>>> import numpy as np
>>> np.set_printoptions(precision=3, suppress=True, linewidth=160)
>>> def rd(a):
...     return np.round(a, 3) + 0
... 
>>> E = np.load("m.npy")
>>> E
array([[0, 6, 3, 1, 9],
       [6, 6, 3, 0, 2],
       [3, 1, 5, 1, 0],
       [3, 4, 9, 7, 6],
       [2, 0, 1, 8, 8]])
>>> r0 = np.array([3, 0, 1, 2, 3])
>>> out = E + np.outer(r0, np.eye(5)[1])
>>> np.linalg.matrix_rank(np.linalg.inv(out) - np.linalg.inv(E), tol=1e-8)
np.int64(1)
>>> out
array([[0., 9., 3., 1., 9.],
       [6., 6., 3., 0., 2.],
       [3., 2., 5., 1., 0.],
       [3., 6., 9., 7., 6.],
       [2., 3., 1., 8., 8.]])
>>> Q = E.astype(float).copy()
>>> for j in range(5):
...     Q[:, j] -= Q[:, :j] @ (Q[:, :j].T @ Q[:, j])
...     Q[:, j] /= np.linalg.norm(Q[:, j])
... 
>>> print(rd(Q.T @ Q))
[[1. 0. 0. 0. 0.]
 [0. 1. 0. 0. 0.]
 [0. 0. 1. 0. 0.]
 [0. 0. 0. 1. 0.]
 [0. 0. 0. 0. 1.]]
>>> out = E / np.sqrt((E ** 2).mean(axis=1, keepdims=True))
>>> rd(out[3])
array([0.485, 0.647, 1.456, 1.133, 0.971])
>>> m1 = np.load("mat.npy")
>>> m1
array([[13,  7, 11,  9],
       [ 7,  6,  5,  6],
       [11,  5, 10,  7],
       [ 9,  6,  7,  7]])
>>> print(rd(np.linalg.eigvals(m1)))
[32.657  3.078  0.045  0.22 ]
>>> rd(np.linalg.det(m1[::-1]))
np.float64(1.0)
>>> np.einsum("ij,ji->", m1, m1)
np.int64(1076)
>>> rd(np.poly(m1))
array([  1., -36., 110., -27.,   1.])
>>> rng = np.random.default_rng(24)
>>> labels = rng.permutation(4)
>>> print(labels)
[2 1 3 0]
>>> out = m1[labels][:, labels]
>>> rd(np.linalg.det(out)), rd(np.linalg.det(m1[labels]))
(np.float64(1.0), np.float64(1.0))
>>> out
array([[10,  5,  7, 11],
       [ 5,  6,  6,  7],
       [ 7,  6,  7,  9],
       [11,  7,  9, 13]])
>>> rd(np.sort(np.abs(np.linalg.eigvals(out))))
array([ 0.045,  0.22 ,  3.078, 32.657])
>>> print(np.allclose(out, m1))
False
>>> Lm = np.linalg.cholesky(m1)
>>> rd(np.diag(Lm) ** 2)
array([13.   ,  2.231,  0.31 ,  0.111])
>>> print(rd(Lm))
[[ 3.606  0.     0.     0.   ]
 [ 1.941  1.494  0.     0.   ]
 [ 3.051 -0.618  0.557  0.   ]
 [ 2.496  0.773 -0.248  0.333]]
>>> rd(np.prod(np.diag(Lm)) ** 2), rd(np.linalg.det(m1))
(np.float64(1.0), np.float64(1.0))
>>> out = m1[0, 0] * m1[1:] - np.outer(m1[1:, 0], m1[0])
>>> out
array([[  0,  29, -12,  15],
       [  0, -12,   9,  -8],
       [  0,  15,  -8,  10]])
>>> rd(m1[:, 0] / m1[0, 0])
array([1.   , 0.538, 0.846, 0.692])
>>> np.flatnonzero(~out.round(6).any(axis=1))
array([], dtype=int64)
>>> def softmax(z):
...     e = np.exp(z - z.max(axis=-1, keepdims=True))
...     return e / e.sum(axis=-1, keepdims=True)
... 
>>> rd(softmax(10 * m1[0]))
array([1., 0., 0., 0.])
>>> rd(softmax(m1[0] + 3))
array([0.865, 0.002, 0.117, 0.016])
>>> rd(softmax(m1).sum(axis=1))
array([1., 1., 1., 1.])
>>> S = m1 @ m1.T / np.sqrt(4)
>>> rd(softmax(S + np.triu(np.full(S.shape, -np.inf), 1)))
array([[1., 0., 0., 0.],
       [1., 0., 0., 0.],
       [1., 0., 0., 0.],
       [1., 0., 0., 0.]])
>>> softmax(S).round(6).argmax(axis=1)
array([0, 0, 0, 0])
>>> W0 = np.load("case15.npy")
>>> W0
array([[ -3.833,   4.077, -11.094],
       [ -3.643,   4.15 , -10.089],
       [ -2.655,   4.243,  -5.395],
       [ -1.881,   3.925,  -2.417],
       [ -1.412,   3.522,  -0.979],
       [ -0.405,   1.825,   0.757],
       [ -0.129,   0.93 ,   0.626],
       [ -0.159,  -0.416,  -0.671],
       [ -1.645,   2.835,   1.655],
       [ -2.397,   5.408,   4.325],
       [ -2.819,   7.015,   6.11 ]])
>>> vec = np.array([1, -2, 0])
>>> h1 = np.maximum(W0 @ vec, 0)
>>> np.flatnonzero(h1 > 1e-9)
array([7])
>>> rd(np.maximum(W0 @ vec, 0) - np.maximum(-W0 @ vec, 0))
array([-11.987, -11.943, -11.141,  -9.731,  -8.456,  -4.055,  -1.989,   0.673,  -7.315, -13.213, -16.849])
>>> G = np.cov(W0, rowvar=False)
>>> np.argsort(-W0.std(axis=0).round(6), kind="stable")
array([2, 1, 0])
>>> rd(np.linalg.eigvalsh(G)[::-1])
array([29.895,  5.405,  0.088])
>>> np.median(W0, axis=0)
array([-1.881,  3.925, -0.671])
>>> out = np.c_[W0[:, :1] @ np.array([[-3]]), np.array([-3, -3, -1, 2, -1, -1, 1, -2, 3, 3, -1])]
>>> rd(out)
array([[11.499, -3.   ],
       [10.929, -3.   ],
       [ 7.965, -1.   ],
       [ 5.643,  2.   ],
       [ 4.236, -1.   ],
       [ 1.215, -1.   ],
       [ 0.387,  1.   ],
       [ 0.477, -2.   ],
       [ 4.935,  3.   ],
       [ 7.191,  3.   ],
       [ 8.457, -1.   ]])
>>> rd(np.linalg.norm(np.linalg.qr(W0)[0].T @ out, axis=0) ** 2 / ((out ** 2).sum(axis=0) + 1e-12))
array([1.   , 0.392])
>>> np.linalg.matrix_rank(np.c_[W0, out])
np.int64(4)
>>> np.linalg.matrix_rank(out)
np.int64(2)
>>> rd(np.linalg.norm(out - W0 @ np.linalg.lstsq(W0, out)[0], axis=0))
array([0.   , 5.458])
>>> K = np.array([[0.0, 0.0, 0.0, 0.0, 5.0, 7.0, 4.0, 0.0],
...     [0.0, 0.0, 0.0, 0.0, 1.0, 7.0, 0.0, 1.0],
...     [0.0, 0.0, 0.0, 0.0, 4.0, 0.0, 8.0, 8.0],
...     [0.0, 0.0, 0.0, 0.0, 7.0, 1.0, 6.0, 1.0],
...     [5.0, 1.0, 4.0, 7.0, 0.0, 0.0, 0.0, 0.0],
...     [7.0, 7.0, 0.0, 1.0, 0.0, 0.0, 0.0, 0.0],
...     [4.0, 0.0, 8.0, 6.0, 0.0, 0.0, 0.0, 0.0],
...     [0.0, 1.0, 8.0, 1.0, 0.0, 0.0, 0.0, 0.0]])
>>> th = np.radians(45)
>>> R = np.eye(8)
>>> R[7, 7] = R[5, 5] = np.cos(th)
>>> R[7, 5], R[5, 7] = -np.sin(th), np.sin(th)
>>> rd(R)
array([[ 1.   ,  0.   ,  0.   ,  0.   ,  0.   ,  0.   ,  0.   ,  0.   ],
       [ 0.   ,  1.   ,  0.   ,  0.   ,  0.   ,  0.   ,  0.   ,  0.   ],
       [ 0.   ,  0.   ,  1.   ,  0.   ,  0.   ,  0.   ,  0.   ,  0.   ],
       [ 0.   ,  0.   ,  0.   ,  1.   ,  0.   ,  0.   ,  0.   ,  0.   ],
       [ 0.   ,  0.   ,  0.   ,  0.   ,  1.   ,  0.   ,  0.   ,  0.   ],
       [ 0.   ,  0.   ,  0.   ,  0.   ,  0.   ,  0.707,  0.   ,  0.707],
       [ 0.   ,  0.   ,  0.   ,  0.   ,  0.   ,  0.   ,  1.   ,  0.   ],
       [ 0.   ,  0.   ,  0.   ,  0.   ,  0.   , -0.707,  0.   ,  0.707]])
>>> out = K @ R.T
>>> rd(np.linalg.svd(K, compute_uv=False)), rd(np.linalg.svd(out, compute_uv=False))
(array([15.979, 15.979,  9.414,  9.414,  5.258,  5.258,  0.637,  0.637]), array([15.979, 15.979,  9.414,  9.414,  5.258,  5.258,  0.637,  0.637]))
>>> np.allclose(K @ K.T, out @ out.T)
True
>>> np.allclose(np.linalg.norm(K, axis=1), np.linalg.norm(out, axis=1))
True
>>> F = np.array([[-3.0, 0.0, 0.0, 0.0, 0.0, 0.0, 0.0, 0.0],
...     [0.0, 6.0, 3.0, 6.0, 3.0, 0.0, -12.0, 3.0],
...     [0.0, 3.0, -2.0, 2.0, 1.0, 0.0, -4.0, 1.0],
...     [0.0, 6.0, 2.0, 1.0, 2.0, 0.0, -8.0, 2.0],
...     [0.0, 3.0, 1.0, 2.0, -2.0, 0.0, -4.0, 1.0],
...     [0.0, 0.0, 0.0, 0.0, 0.0, -3.0, 0.0, 0.0],
...     [0.0, -12.0, -4.0, -8.0, -4.0, 0.0, 13.0, -4.0],
...     [0.0, 3.0, 1.0, 2.0, 1.0, 0.0, -4.0, -2.0]])
>>> [round(float(np.linalg.det(F[:i, :i])), 2) + 0 for i in range(1, 9)]
[-3.0, -18.0, 63.0, -297.0, 972.0, -2916.0, 20412.0, -63423.0]
>>> T = np.stack([F, 2 * F, F[::-1]])
>>> T.sum(axis=0)
array([[ -9.,   3.,   1.,   2.,   1.,   0.,  -4.,  -2.],
       [  0.,   6.,   5.,  10.,   5.,   0., -23.,   5.],
       [  0.,   9.,  -6.,   6.,   3.,  -3., -12.,   3.],
       [  0.,  21.,   7.,   5.,   4.,   0., -28.,   7.],
       [  0.,  15.,   5.,   7.,  -4.,   0., -20.,   5.],
       [  0.,   3.,  -2.,   2.,   1.,  -9.,  -4.,   1.],
       [  0., -30.,  -9., -18.,  -9.,   0.,  27.,  -9.],
       [ -3.,   9.,   3.,   6.,   3.,   0., -12.,  -6.]])
>>> print(np.linalg.matrix_rank(T.reshape(3, -1)))
2
>>> rd(np.linalg.norm(T, axis=(1, 2)))
array([30.067, 60.133, 30.067])
>>> print(T.shape)
(3, 8, 8)
>>> th = np.radians(22)
>>> R = np.eye(8)
>>> R[1, 1] = R[2, 2] = np.cos(th)
>>> R[1, 2], R[2, 1] = -np.sin(th), np.sin(th)
>>> rd(R)
array([[ 1.   ,  0.   ,  0.   ,  0.   ,  0.   ,  0.   ,  0.   ,  0.   ],
       [ 0.   ,  0.927, -0.375,  0.   ,  0.   ,  0.   ,  0.   ,  0.   ],
       [ 0.   ,  0.375,  0.927,  0.   ,  0.   ,  0.   ,  0.   ,  0.   ],
       [ 0.   ,  0.   ,  0.   ,  1.   ,  0.   ,  0.   ,  0.   ,  0.   ],
       [ 0.   ,  0.   ,  0.   ,  0.   ,  1.   ,  0.   ,  0.   ,  0.   ],
       [ 0.   ,  0.   ,  0.   ,  0.   ,  0.   ,  1.   ,  0.   ,  0.   ],
       [ 0.   ,  0.   ,  0.   ,  0.   ,  0.   ,  0.   ,  1.   ,  0.   ],
       [ 0.   ,  0.   ,  0.   ,  0.   ,  0.   ,  0.   ,  0.   ,  1.   ]])
>>> out = F @ R.T
>>> rd(out)
array([[ -3.   ,   0.   ,   0.   ,   0.   ,   0.   ,   0.   ,   0.   ,   0.   ],
       [  0.   ,   4.439,   5.029,   6.   ,   3.   ,   0.   , -12.   ,   3.   ],
       [  0.   ,   3.531,  -0.731,   2.   ,   1.   ,   0.   ,  -4.   ,   1.   ],
       [  0.   ,   4.814,   4.102,   1.   ,   2.   ,   0.   ,  -8.   ,   2.   ],
       [  0.   ,   2.407,   2.051,   2.   ,  -2.   ,   0.   ,  -4.   ,   1.   ],
       [  0.   ,   0.   ,   0.   ,   0.   ,   0.   ,  -3.   ,   0.   ,   0.   ],
       [  0.   ,  -9.628,  -8.204,  -8.   ,  -4.   ,   0.   ,  13.   ,  -4.   ],
       [  0.   ,   2.407,   2.051,   2.   ,   1.   ,   0.   ,  -4.   ,  -2.   ]])
>>> rd(np.linalg.svd(F, compute_uv=False)), rd(np.linalg.svd(out, compute_uv=False))
(array([29.,  3.,  3.,  3.,  3.,  3.,  3.,  3.]), array([29.,  3.,  3.,  3.,  3.,  3.,  3.,  3.]))
>>> rd(np.abs(out - F).max(axis=0))
array([0.   , 2.372, 4.204, 0.   , 0.   , 0.   , 0.   , 0.   ])
>>> print(rd(np.linalg.det(R)), rd(np.trace(R)))
1.0 7.854
>>> np.allclose(np.linalg.norm(F, axis=1), np.linalg.norm(out, axis=1))
True
>>> out = np.linalg.inv(F)
>>> np.allclose(out, F.T)
False
>>> (np.abs(out) > 1e-9).astype(int)
array([[1, 0, 0, 0, 0, 0, 0, 0],
       [0, 1, 1, 1, 1, 0, 1, 1],
       [0, 1, 1, 1, 1, 0, 1, 1],
       [0, 1, 1, 1, 1, 0, 1, 1],
       [0, 1, 1, 1, 1, 0, 1, 1],
       [0, 0, 0, 0, 0, 1, 0, 0],
       [0, 1, 1, 1, 1, 0, 1, 1],
       [0, 1, 1, 1, 1, 0, 1, 1]])
>>> rd(np.linalg.inv(out))
array([[ -3.,   0.,   0.,   0.,   0.,   0.,   0.,   0.],
       [  0.,   6.,   3.,   6.,   3.,   0., -12.,   3.],
       [  0.,   3.,  -2.,   2.,   1.,   0.,  -4.,   1.],
       [  0.,   6.,   2.,   1.,   2.,   0.,  -8.,   2.],
       [  0.,   3.,   1.,   2.,  -2.,   0.,  -4.,   1.],
       [  0.,   0.,   0.,   0.,   0.,  -3.,   0.,   0.],
       [  0., -12.,  -4.,  -8.,  -4.,   0.,  13.,  -4.],
       [  0.,   3.,   1.,   2.,   1.,   0.,  -4.,  -2.]])
>>> rd(np.linalg.slogdet(F)[0])
np.float64(-1.0)
>>> rd(np.linalg.det(F) * np.linalg.det(out))
np.float64(1.0)
>>> X = np.loadtxt("block5.csv", delimiter=",")
>>> print(X)
[[0. 0. 0. 0. 1. 0. 0.]
 [0. 0. 1. 0. 0. 0. 0.]
 [0. 0. 0. 0. 0. 1. 0.]
 [0. 0. 0. 1. 0. 0. 0.]
 [0. 1. 0. 0. 0. 0. 0.]
 [1. 0. 0. 0. 0. 0. 0.]
 [0. 0. 0. 0. 0. 0. 1.]]
>>> X @ np.ones(7)
array([1., 1., 1., 1., 1., 1., 1.])
>>> print(X.sum(axis=1))
[1. 1. 1. 1. 1. 1. 1.]
>>> rd(np.linalg.matrix_power(X, 100))
array([[1., 0., 0., 0., 0., 0., 0.],
       [0., 1., 0., 0., 0., 0., 0.],
       [0., 0., 1., 0., 0., 0., 0.],
       [0., 0., 0., 1., 0., 0., 0.],
       [0., 0., 0., 0., 1., 0., 0.],
       [0., 0., 0., 0., 0., 1., 0.],
       [0., 0., 0., 0., 0., 0., 1.]])
>>> p = np.eye(7)[4]
>>> for _ in range(6):
...     p = p @ X
...     print(p.round(3))
... 
[0. 1. 0. 0. 0. 0. 0.]
[0. 0. 1. 0. 0. 0. 0.]
[0. 0. 0. 0. 0. 1. 0.]
[1. 0. 0. 0. 0. 0. 0.]
[0. 0. 0. 0. 1. 0. 0.]
[0. 1. 0. 0. 0. 0. 0.]
>>> data = 3 * np.eye(2) + np.ones((2, 2))
>>> data
array([[4., 1.],
       [1., 4.]])
>>> Q, V = np.linalg.qr(data[:, :1])[0], np.linalg.qr(data[:, 1:])[0]
>>> sv = np.linalg.svd(Q.T @ V, compute_uv=False)
>>> rd(np.degrees(np.arccos(sv.clip(0, 1))))
array([61.928])
>>> rd(sv)
array([0.471])
>>> (sv > 0.9).sum()
np.int64(0)
>>> Lm = np.linalg.cholesky(data)
>>> rd(np.diag(Lm) ** 2)
array([4.  , 3.75])
>>> rd(Lm)
array([[2.   , 0.   ],
       [0.5  , 1.936]])
>>> rd(np.prod(np.diag(Lm)) ** 2), rd(np.linalg.det(data))
(np.float64(15.0), np.float64(15.0))
>>> r0, v = data[0], data[1]
>>> r0 @ v
np.float64(8.0)
>>> print(r0 @ r0)
17.0
>>> p = (r0 @ v) / (r0 @ r0) * r0
>>> np.outer(r0, v)
array([[ 4., 16.],
       [ 1.,  4.]])
>>> (v - p) @ r0
np.float64(0.0)
>>> print(np.linalg.matrix_rank(np.outer(r0, v)))
1
>>> rd(p)
array([1.882, 0.471])
>>> rd(v - p)
array([-0.882,  3.529])
>>> ev, V = np.linalg.eig(data)
>>> print(rd(np.sort(np.linalg.eigvals(np.linalg.inv(data)))))
[0.2   0.333]
>>> np.prod(ev)
np.float64(15.0)
>>> rd(np.sort(np.linalg.eigvals(data.T)))
array([3., 5.])
>>> ev
array([5., 3.])
>>> arr = np.loadtxt("test17.csv", delimiter=",")
>>> arr
array([[ 0.5,  1. , -0.7, -2.3,  0.1,  1.6, -1.4],
       [ 0.1,  0. ,  1.3,  0.8,  0. , -2.5,  1.2],
       [-0.8, -3. ,  0.7, -0.7, -0.3, -0.7,  1.1]])
>>> np.count_nonzero(arr)
np.int64(19)
>>> print(arr.shape)
(3, 7)
>>> np.abs(arr).max()
np.float64(3.0)
>>> rd(np.linalg.norm(arr))
np.float64(5.831)
>>> rd(arr.sum(axis=1))
array([-1.2,  0.9, -3.7])
>>> np.unravel_index(np.abs(arr).argmax(), arr.shape)
(np.int64(2), np.int64(1))
